In [1]: import numpy as np

In [2]: import numpy.linalg as la

In [3]: np.set_printoptions(precision=3, suppress=True, linewidth=160, legacy="1.25")

In [4]: def tidy(a):
   ...:     return np.round(a, 3) + 0
   ...: 

In [5]: F = np.load("sample12.npy")

In [6]: F
Out[6]: 
array([[  0,   0,   0,  -6,  -4,  10],
       [  0,   0,   0, -12,   6,  -6],
       [  0,   0,   0, -14, -16,  -2],
       [ 12,   8, -20, -12,  -8,  20],
       [ 24, -12,  12, -24,  12, -12],
       [ 28,  32,   4, -28, -32,  -4]])

In [7]: W1 = np.array([[6, -7, -5, 4],
   ...:     [0, -3, 2, -2],
   ...:     [-9, -4, -6, -9],
   ...:     [5, -3, -5, -5],
   ...:     [-2, -6, -6, 4],
   ...:     [0, -5, -8, 5]])

In [8]: c = np.array([0, 3, 5, -1])

In [9]: act = np.maximum(F @ W1 + c, 0)

In [10]: act
Out[10]: 
array([[  0,   0,   0,  63],
       [  0,  33,  77,  53],
       [  0, 151, 187,   0],
       [208,   0,  29, 339],
       [  0,   0,   0, 119],
       [ 56,   0, 269,   3]])

In [11]: basis = np.array([[-3, 0, 3], [1, -2, -1], [-2, 1, 0], [2, 3, 0]])

In [12]: act @ basis
Out[12]: 
array([[ 126,  189,    0],
       [ -15,  170,  -33],
       [-223, -115, -151],
       [  -4, 1046,  624],
       [ 238,  357,    0],
       [-700,  278,  168]])

In [13]: data = np.load("run19.npy")

In [14]: data
Out[14]: 
array([[3, 5, 3, 5],
       [7, 8, 7, 8],
       [3, 5, 3, 5],
       [7, 8, 7, 8]])

In [15]: # looks like rank 2

In [16]: t = np.radians(60)

In [17]: r_ = np.eye(4)

In [18]: r_[2, 2] = r_[0, 0] = np.cos(t)

In [19]: r_[2, 0], r_[0, 2] = -np.sin(t), np.sin(t)

In [20]: tidy(r_)
Out[20]: 
array([[ 0.5  ,  0.   ,  0.866,  0.   ],
       [ 0.   ,  1.   ,  0.   ,  0.   ],
       [-0.866,  0.   ,  0.5  ,  0.   ],
       [ 0.   ,  0.   ,  0.   ,  1.   ]])

In [21]: out = data @ r_.T

In [22]: tidy(np.abs(out - data).max(axis=0))
Out[22]: array([2.562, 0.   , 9.562, 0.   ])

In [23]: np.allclose(data @ data.T, out @ out.T)
Out[23]: True

In [24]: tidy(la.svd(data, compute_uv=False)), tidy(la.svd(out, compute_uv=False))
Out[24]: (array([24.18,  1.82,  0.  ,  0.  ]), array([24.18,  1.82,  0.  ,  0.  ]))

In [25]: np.allclose(la.norm(data, axis=1), la.norm(out, axis=1))
Out[25]: True
